>>> import numpy as np
>>> from numpy import linalg as LA
>>> np.set_printoptions(precision=1, suppress=True, linewidth=140)
>>> rng = np.random.default_rng(3222)
>>> M = rng.normal(size=(13, 4))
>>> M = 20 * M / LA.norm(M, axis=1, keepdims=True)
>>> M
array([[  3.7,   8.2,  -5.2, -17.1],
       [  4.3,  -5.5,   4.9,  18.1],
       [  6.7, -16.4,  -9.3,   0.7],
       [  7.3,   0.8,  -9.4,  16.1],
       [-11.2,  -5. ,  -2.9,  15.5],
       [-13. ,  -0.1, -13.2,  -7.6],
       [  7.1,  -0.3,  17.2,  -7.4],
       [ -0.2, -15.3,   5. ,  11.9],
       [ -5. ,   6.4, -17.6,   4.8],
       [ 18.6,   2.2,   7. ,  -0.9],
       [ -4.6,   8.9,   8.4,  15.1],
       [-15.4,  -1.8,   3.1,  12.2],
       [ 13.9,  -2.1,   4.2, -13.6]])
>>> w1 = np.array([[2, 3, 3], [1, 0, 2], [3, 0, 0], [2, 3, 1]])
>>> coef = np.array([5, 4, 4])
>>> hid = np.maximum(M @ w1 + coef, 0)
>>> LA.matrix_rank(hid)
np.int64(3)
>>> Z = np.array([[6, 7, 4], [5, -1, 1], [-8, -6, 9]])
>>> (hid @ Z).round(6).argmax(axis=1)
array([2, 2, 0, 2, 0, 0, 2, 0, 2, 2, 2, 1, 2])
>>> cen = (M - M.mean(axis=0)) / M.std(axis=0)
>>> cen.std(axis=0)
array([1., 1., 1., 1.])
>>> np.argwhere(np.abs(cen) > 2)
array([], shape=(0, 2), dtype=int64)
>>> coef = LA.lstsq(np.delete(cen, 1, axis=1), cen[:, 1])[0]
>>> coef.round(1) + 0
array([-0.2,  0. , -0.3])
>>> np.abs(coef).argmax()
np.int64(2)
>>> gram = np.cov(M, rowvar=False)
>>> np.argsort(-M.std(axis=0).round(6), kind="stable")
array([3, 0, 2, 1])
>>> LA.eigvalsh(gram)[::-1]
array([180.6, 121.7,  65. ,  47.6])
>>> np.argwhere(np.triu(np.abs(np.corrcoef(M.T)) > 0.8, 1))
array([], shape=(0, 2), dtype=int64)
>>> lab = M[:, 1] > np.median(M[:, 1])
>>> f = M[lab].mean(axis=0) - M[~lab].mean(axis=0)
>>> f
array([ 0.4, 11. , -8.2, -3.6])
>>> ((M - M.mean(axis=0)) @ f > 0).astype(int)
array([1, 0, 0, 1, 0, 1, 0, 0, 1, 1, 0, 0, 1])
>>> x0 = np.array([-1, -9, -4, 2])
>>> LA.norm(M @ x0) <= LA.norm(M, 2) * LA.norm(x0) + 1e-9
np.True_
>>> np.sign((M @ x0).round(6))
array([-1.,  1.,  1.,  1.,  1.,  1., -1.,  1.,  1., -1., -1.,  1., -1.])
>>> M @ np.ones(4)
array([-10.4,  21.8, -18.3,  14.8,  -3.7, -33.8,  16.6,   1.4, -11.4,  26.9,  27.8,  -1.8,   2.4])
>>> J = np.load("test11.npy")
>>> J
array([[  4,  -2,  -2, -12,   4,  -4],
       [ -2,   1, -11, -12,  10,   8],
       [ -6,   3,  -1,  12,  -2,   8],
       [ -2,   1,   7,  15,  -8,  -1],
       [ 10,  -5,  13,  -3,  -8, -19],
       [-10,   5,  -7,  12,   2,  16],
       [ 10,  -5,  13,  -3,  -8, -19]])
>>> left, s, Vt = LA.svd(J)
>>> evecs = Vt[:(s > 1e-8).sum()]
>>> x0 = J[1] + 3 * J[3] + rng.integers(2) * np.eye(6)[2]
>>> x0
array([ -8.,   4.,  11.,  33., -14.,   5.])
>>> LA.matrix_rank(np.vstack([J, x0]))
np.int64(3)
>>> np.round(LA.norm(x0 - evecs.T @ evecs @ x0), 1)
np.float64(0.8)
>>> def softmax(z):
...     e = np.exp(z - z.max(axis=-1, keepdims=True))
...     return e / e.sum(axis=-1, keepdims=True)
... 
>>> np.round(softmax(10 * J[0]), 1) + 0
array([0.5, 0. , 0. , 0. , 0.5, 0. ])
>>> np.round(softmax(J[0]), 1) + 0
array([0.5, 0. , 0. , 0. , 0.5, 0. ])
>>> att = J @ J.T / np.sqrt(6)
>>> np.round(softmax(att), 1) + 0
array([[1. , 0. , 0. , 0. , 0. , 0. , 0. ],
       [0. , 1. , 0. , 0. , 0. , 0. , 0. ],
       [0. , 0. , 0. , 0. , 0. , 1. , 0. ],
       [0. , 0. , 0. , 1. , 0. , 0. , 0. ],
       [0. , 0. , 0. , 0. , 0.5, 0. , 0.5],
       [0. , 0. , 0. , 0. , 0. , 1. , 0. ],
       [0. , 0. , 0. , 0. , 0.5, 0. , 0.5]])
>>> left, s, Vt = LA.svd(J)
>>> s.round(1) + 0
array([47.2, 32.3,  0. ,  0. ,  0. ,  0. ])
>>> np.argmax(s[:-1] / (s[1:] + 1e-6)) + 1
np.int64(2)
>>> out = left[:, :2] @ np.diag(s[:2]) @ Vt[:2]
>>> np.round(LA.norm(J - out, 2), 1), np.round(s[2], 1)
(np.float64(0.0), np.float64(0.0))
>>> LA.matrix_rank(J, rtol=0.05)
np.int64(2)
>>> out
array([[  4.,  -2.,  -2., -12.,   4.,  -4.],
       [ -2.,   1., -11., -12.,  10.,   8.],
       [ -6.,   3.,  -1.,  12.,  -2.,   8.],
       [ -2.,   1.,   7.,  15.,  -8.,  -1.],
       [ 10.,  -5.,  13.,  -3.,  -8., -19.],
       [-10.,   5.,  -7.,  12.,   2.,  16.],
       [ 10.,  -5.,  13.,  -3.,  -8., -19.]])
>>> round(float(LA.norm(J - out) / LA.norm(J)), 1)
0.0
>>> gram = J.T @ J
>>> (J @ J.T).shape
(7, 7)
>>> np.round(LA.eigvalsh(gram)[::-1], 1) + 0
array([2225.1, 1044.9,    0. ,    0. ,    0. ,    0. ])
>>> gram
array([[ 360, -180,  336, -306, -156, -618],
       [-180,   90, -168,  153,   78,  309],
       [ 336, -168,  562,   87, -394, -701],
       [-306,  153,   87,  819, -240,  339],
       [-156,   78, -394, -240,  316,  392],
       [-618,  309, -701,  339,  392, 1123]])
>>> K = np.load("block7.npy")
>>> K
array([[6., 1., 1., 1., 1., 1., 1.],
       [1., 6., 1., 1., 1., 1., 1.],
       [1., 1., 6., 1., 1., 1., 1.],
       [1., 1., 1., 6., 1., 1., 1.],
       [1., 1., 1., 1., 6., 1., 1.],
       [1., 1., 1., 1., 1., 6., 1.],
       [1., 1., 1., 1., 1., 1., 6.]])
>>> x0 = np.ones(7)
>>> for _ in range(5):
...     x0 = K @ x0
...     x0 /= LA.norm(x0)
...     print(round(x0 @ K @ x0, 1))
... 
12.0
12.0
12.0
12.0
12.0
>>> round(LA.eigvalsh(K)[-1], 1)
np.float64(12.0)
>>> x0
array([0.4, 0.4, 0.4, 0.4, 0.4, 0.4, 0.4])
>>> f = np.array([-3, -1, 1, -3, 0, 2, 1])
>>> out = K + np.outer(f, np.eye(7)[3])
>>> out
array([[ 6.,  1.,  1., -2.,  1.,  1.,  1.],
       [ 1.,  6.,  1.,  0.,  1.,  1.,  1.],
       [ 1.,  1.,  6.,  2.,  1.,  1.,  1.],
       [ 1.,  1.,  1.,  3.,  1.,  1.,  1.],
       [ 1.,  1.,  1.,  1.,  6.,  1.,  1.],
       [ 1.,  1.,  1.,  3.,  1.,  6.,  1.],
       [ 1.,  1.,  1.,  2.,  1.,  1.,  6.]])
>>> round(float(LA.det(out) / LA.det(K)), 1), round(float(1 + LA.solve(K, f)[3]), 1)
(0.4, 0.4)
>>> LA.matrix_rank(LA.inv(out) - LA.inv(K), tol=1e-8)
np.int64(1)
>>> np.allclose(K @ K.T, K.T @ K)
True
>>> K @ (-1.0) ** np.arange(7)
array([ 6., -4.,  6., -4.,  6., -4.,  6.])
>>> (K @ K)[0]
array([42., 17., 17., 17., 17., 17., 17.])
>>> np.sort(np.abs(np.fft.fft(K[0]))), np.sort(LA.svd(K, compute_uv=False))
(array([ 5.,  5.,  5.,  5.,  5.,  5., 12.]), array([ 5.,  5.,  5.,  5.,  5.,  5., 12.]))
>>> out = np.c_[M[:, :2] @ np.array([[-3, 5], [-8, 6]]), np.array([9, 2, 4, 3, 8, 9, 5, 2, 7, 8, 4, 5, 7])]
>>> out
array([[-77. ,  68. ,   9. ],
       [ 31.3, -11.7,   2. ],
       [111. , -64.9,   4. ],
       [-28.3,  41.3,   3. ],
       [ 73.8, -86.2,   8. ],
       [ 39.7, -65.5,   9. ],
       [-19.3,  34.1,   5. ],
       [122.9, -92.8,   2. ],
       [-36.4,  13.4,   7. ],
       [-73.2, 106. ,   8. ],
       [-57.6,  30.4,   4. ],
       [ 60.4, -87.6,   5. ],
       [-24.5,  56.5,   7. ]])
>>> LA.matrix_rank(out)
np.int64(3)
>>> f = np.array([9, -8, 0, 8, -4])
>>> W0 = np.array([np.roll(f, i) for i in range(5)])
>>> W0
array([[ 9, -8,  0,  8, -4],
       [-4,  9, -8,  0,  8],
       [ 8, -4,  9, -8,  0],
       [ 0,  8, -4,  9, -8],
       [-8,  0,  8, -4,  9]])
>>> x0 = np.array([4, 7, 4, -6, 9])
>>> a = np.maximum(W0 @ x0, 0)
>>> np.maximum(W0 @ x0, 0) - np.maximum(-W0 @ x0, 0)
array([-104,   87,   88,  -86,  105])
>>> np.tanh(W0 @ x0)
array([-1.,  1.,  1., -1.,  1.])
>>> W0.T @ a
array([ -484,   431,   936, -1124,  1641])
>>> out = W0 / np.sqrt((W0 ** 2).mean(axis=1, keepdims=True))
>>> LA.matrix_rank(out) == LA.matrix_rank(W0)
np.True_
>>> W0 - W0.mean(axis=1, keepdims=True)
array([[ 8., -9., -1.,  7., -5.],
       [-5.,  8., -9., -1.,  7.],
       [ 7., -5.,  8., -9., -1.],
       [-1.,  7., -5.,  8., -9.],
       [-9., -1.,  7., -5.,  8.]])
>>> t = np.sort(rng.uniform(-2, 2, 20))
>>> m1 = np.c_[t, t ** 2, t ** 3] @ np.array([[9, 4, 7, 2, 3, -6, -7],
...     [-4, -8, -6, -6, -4, -8, -9],
...     [-4, 3, -5, -6, -8, -6, -4]])
>>> m1.round(1) + 0
array([[ -9.1, -32.9,  -7.3,   3.2,  12.5,  10.7,   3.6],
       [ -9.7, -23.9,  -8.3,   0. ,   6. ,   6.9,   2.5],
       [ -9.1, -15.4,  -8.1,  -1.9,   1.2,   4.1,   2. ],
       [ -6.7,  -7.2,  -5.9,  -2.2,  -1.4,   2.2,   1.9],
       [ -4.1,  -3.2,  -3.5,  -1.4,  -1.4,   1.5,   1.6],
       [ -2.1,  -1.3,  -1.8,  -0.7,  -0.8,   1. ,   1.2],
       [ -1. ,  -0.5,  -0.8,  -0.3,  -0.3,   0.5,   0.6],
       [ -0.5,  -0.2,  -0.4,  -0.1,  -0.2,   0.3,   0.3],
       [  1. ,   0.4,   0.7,   0.1,   0.3,  -0.8,  -0.9],
       [  1.1,   0.4,   0.8,   0.1,   0.3,  -0.9,  -1.1],
       [  1.5,   0.5,   1. ,   0.1,   0.4,  -1.4,  -1.6],
       [  1.6,   0.5,   1.1,   0.1,   0.4,  -1.5,  -1.7],
       [  0.4,  -1.2,  -5.1, -11.5, -10.6, -22.2, -22. ],
       [  0.1,  -1.2,  -5.6, -12.2, -11.3, -23.1, -22.9],
       [ -0.8,  -1.4,  -7. , -14.2, -13.4, -25.8, -25.3],
       [ -3.5,  -1.7, -11.4, -19.9, -19.6, -33.5, -32.2],
       [ -3.9,  -1.7, -12.2, -20.9, -20.7, -34.8, -33.3],
       [ -5.7,  -1.8, -14.9, -24.4, -24.4, -39.2, -37.3],
       [ -5.8,  -1.8, -15.1, -24.6, -24.7, -39.6, -37.5],
       [-25.7,  -0.6, -44. , -60.6, -65.4, -83.3, -74.8]])
>>> [round(float(x), 1) for x in LA.svd(m1, compute_uv=False)[:3]]
[205.9, 52.4, 23.5]
>>> np.argsort(-LA.norm(m1, axis=0).round(6), kind="stable")[:3]
array([5, 6, 4])
>>> f = np.array([-2, -2, 2, -1])
>>> arr = -3 * np.eye(4) + np.outer(f, f)
>>> arr
array([[ 1.,  4., -4.,  2.],
       [ 4.,  1., -4.,  2.],
       [-4., -4.,  1., -2.],
       [ 2.,  2., -2., -2.]])
>>> arr @ arr
array([[ 37.,  28., -28.,  14.],
       [ 28.,  37., -28.,  14.],
       [-28., -28.,  37., -14.],
       [ 14.,  14., -14.,  16.]])
>>> (arr - arr.T) / 2
array([[0., 0., 0., 0.],
       [0., 0., 0., 0.],
       [0., 0., 0., 0.],
       [0., 0., 0., 0.]])
>>> (arr + arr.T) / 2
array([[ 1.,  4., -4.,  2.],
       [ 4.,  1., -4.,  2.],
       [-4., -4.,  1., -2.],
       [ 2.,  2., -2., -2.]])
>>> np.sort(np.abs(LA.eigvals(arr)))
array([ 3.,  3.,  3., 10.])
>>> np.round(np.abs(LA.eigvals(arr)).max(), 1)
np.float64(10.0)
>>> np.allclose(arr, arr.T)
True
>>> x0 = np.array([1, -1, 3, -2])
>>> y = arr @ x0
>>> coef, lr = np.zeros(4), 1 / LA.norm(arr, 2) ** 2
>>> for i in range(50):
...     coef -= lr * arr.T @ (arr @ coef - y)
...     if i % 10 == 0: print(i, round(LA.norm(arr @ coef - y), 1))
... 
0 8.7
10 3.4
20 1.3
30 0.5
40 0.2
>>> coef
array([ 1., -1.,  3., -2.])
>>> f = np.array([4, -2, 3, -5])
>>> out = arr + np.outer(f, np.eye(4)[2])
>>> LA.matrix_rank(out - arr)
np.int64(1)
>>> LA.matrix_rank(LA.inv(out) - LA.inv(arr), tol=1e-8)
np.int64(1)
>>> np.round(LA.det(out) / LA.det(arr), 1), np.round(1 + LA.solve(arr, f)[2], 1)
(np.float64(0.5), np.float64(0.5))
>>> f = np.array([3, 0])
>>> np.cross(arr[1, :3], arr[2, :3])
array([-15.,  12., -12.])
>>> np.convolve(arr[1], f)
array([ 12.,   3., -12.,   6.,   0.])
>>> np.correlate(arr[1], arr[2], "full")
array([ -8.,   2.,  -7., -28.,  14.,   8.,  -8.])
>>> np.polyval(f, arr[1])
array([ 12.,   3., -12.,   6.])
>>> w, evecs = LA.eigvalsh(arr)
Traceback (most recent call last):
  File "<python-input-114>", line 1, in <module>
    w, evecs = LA.eigvalsh(arr)
    ^^^^^^^^
ValueError: too many values to unpack (expected 2)
>>> w, evecs = LA.eigh(arr)
>>> np.abs(evecs[:, -1])
array([0.6, 0.6, 0.6, 0.3])
>>> w
array([-3., -3., -3., 10.])
>>> np.round(evecs.T @ arr @ evecs, 1) + 0
array([[-3.,  0.,  0.,  0.],
       [ 0., -3.,  0.,  0.],
       [ 0.,  0., -3.,  0.],
       [ 0.,  0.,  0., 10.]])
>>> np.unique(w.round(6) + 0, return_counts=True)[1]
array([3, 1])
>>> w.sum(), np.trace(arr)
(np.float64(1.0), np.float64(1.0))
>>> X = np.array([[0.0, 0.0, 0.0, 0.0, 0.0, 0.0, 0.0, 0.0],
...     [0.0, 2.0, -3.0, -2.0, 1.0, -3.0, -2.0, 4.0],
...     [0.0, -5.0, -1.0, 0.0, 2.0, 3.0, 1.0, -4.0],
...     [0.0, -1.0, 2.0, 1.0, 3.0, -2.0, -3.0, 0.0],
...     [0.0, 1.0, 0.0, -2.0, -5.0, 3.0, 5.0, -2.0],
...     [0.0, -5.0, -2.0, 4.0, -4.0, -2.0, -2.0, 2.0],
...     [0.0, -2.0, -4.0, 5.0, -5.0, 3.0, -5.0, 3.0],
...     [0.0, 5.0, 2.0, -2.0, -5.0, -1.0, 5.0, -3.0]])
>>> np.abs(np.diag(LA.qr(X)[1])) > 1e-9
array([False,  True,  True,  True,  True,  True,  True,  True])
>>> np.allclose(X[:-1].T @ LA.lstsq(X[:-1].T, X[-1])[0], X[-1])
False
>>> round(np.trace(LA.pinv(X) @ X), 1)
np.float64(7.0)
>>> (X != 0).astype(int)
array([[0, 0, 0, 0, 0, 0, 0, 0],
       [0, 1, 1, 1, 1, 1, 1, 1],
       [0, 1, 1, 0, 1, 1, 1, 1],
       [0, 1, 1, 1, 1, 1, 1, 0],
       [0, 1, 0, 1, 1, 1, 1, 1],
       [0, 1, 1, 1, 1, 1, 1, 1],
       [0, 1, 1, 1, 1, 1, 1, 1],
       [0, 1, 1, 1, 1, 1, 1, 1]])
>>> (LA.matrix_power((X != 0) + (X.T != 0) + np.eye(8), 8) > 0).astype(int)
array([[1, 0, 0, 0, 0, 0, 0, 0],
       [0, 1, 1, 1, 1, 1, 1, 1],
       [0, 1, 1, 1, 1, 1, 1, 1],
       [0, 1, 1, 1, 1, 1, 1, 1],
       [0, 1, 1, 1, 1, 1, 1, 1],
       [0, 1, 1, 1, 1, 1, 1, 1],
       [0, 1, 1, 1, 1, 1, 1, 1],
       [0, 1, 1, 1, 1, 1, 1, 1]])
>>> np.round(LA.norm(X, 2) / LA.norm(X), 1)
np.float64(0.7)
>>> left, s, Vt = LA.svd(X)
>>> s
array([14.6, 11.3,  9.4,  5.2,  4.3,  1.8,  0.8,  0. ])
>>> out = left[:, :7] @ np.diag(s[:7]) @ Vt[:7]
>>> LA.matrix_rank(out)
np.int64(7)
>>> np.round(LA.norm(X - out, 2), 1), s[7]
(np.float64(0.0), np.float64(0.0))
>>> round(np.abs(X - out).max(), 1)
np.float64(0.0)
>>> data = np.load("m.npy")
>>> data
array([[ 8.,  4.,  0.,  0.,  0.,  0.,  0.,  0.],
       [ 4., -5.,  4.,  0.,  0.,  0.,  0.,  0.],
       [ 0.,  4., -2.,  4.,  0.,  0.,  0.,  0.],
       [ 0.,  0.,  4.,  6.,  4.,  0.,  0.,  0.],
       [ 0.,  0.,  0.,  4., -3.,  4.,  0.,  0.],
       [ 0.,  0.,  0.,  0.,  4., -5.,  4.,  0.],
       [ 0.,  0.,  0.,  0.,  0.,  4.,  5.,  4.],
       [ 0.,  0.,  0.,  0.,  0.,  0.,  4.,  2.]])
>>> np.round(m1 @ LA.pinv(m1) @ m1, 1) + 0
array([[ -9.1, -32.9,  -7.3,   3.2,  12.5,  10.7,   3.6],
       [ -9.7, -23.9,  -8.3,   0. ,   6. ,   6.9,   2.5],
       [ -9.1, -15.4,  -8.1,  -1.9,   1.2,   4.1,   2. ],
       [ -6.7,  -7.2,  -5.9,  -2.2,  -1.4,   2.2,   1.9],
       [ -4.1,  -3.2,  -3.5,  -1.4,  -1.4,   1.5,   1.6],
       [ -2.1,  -1.3,  -1.8,  -0.7,  -0.8,   1. ,   1.2],
       [ -1. ,  -0.5,  -0.8,  -0.3,  -0.3,   0.5,   0.6],
       [ -0.5,  -0.2,  -0.4,  -0.1,  -0.2,   0.3,   0.3],
       [  1. ,   0.4,   0.7,   0.1,   0.3,  -0.8,  -0.9],
       [  1.1,   0.4,   0.8,   0.1,   0.3,  -0.9,  -1.1],
       [  1.5,   0.5,   1. ,   0.1,   0.4,  -1.4,  -1.6],
       [  1.6,   0.5,   1.1,   0.1,   0.4,  -1.5,  -1.7],
       [  0.4,  -1.2,  -5.1, -11.5, -10.6, -22.2, -22. ],
       [  0.1,  -1.2,  -5.6, -12.2, -11.3, -23.1, -22.9],
       [ -0.8,  -1.4,  -7. , -14.2, -13.4, -25.8, -25.3],
       [ -3.5,  -1.7, -11.4, -19.9, -19.6, -33.5, -32.2],
       [ -3.9,  -1.7, -12.2, -20.9, -20.7, -34.8, -33.3],
       [ -5.7,  -1.8, -14.9, -24.4, -24.4, -39.2, -37.3],
       [ -5.8,  -1.8, -15.1, -24.6, -24.7, -39.6, -37.5],
       [-25.7,  -0.6, -44. , -60.6, -65.4, -83.3, -74.8]])
>>> np.allclose(m1[:-1].T @ LA.lstsq(m1[:-1].T, m1[-1])[0], m1[-1])
True
>>> np.unique(m1.round(6), axis=0).shape
(20, 7)
>>> LA.lstsq(m1[:-1].T, m1[-1])[2]
np.int32(3)
>>> round(np.trace(LA.pinv(m1) @ m1), 1)
np.float64(3.0)
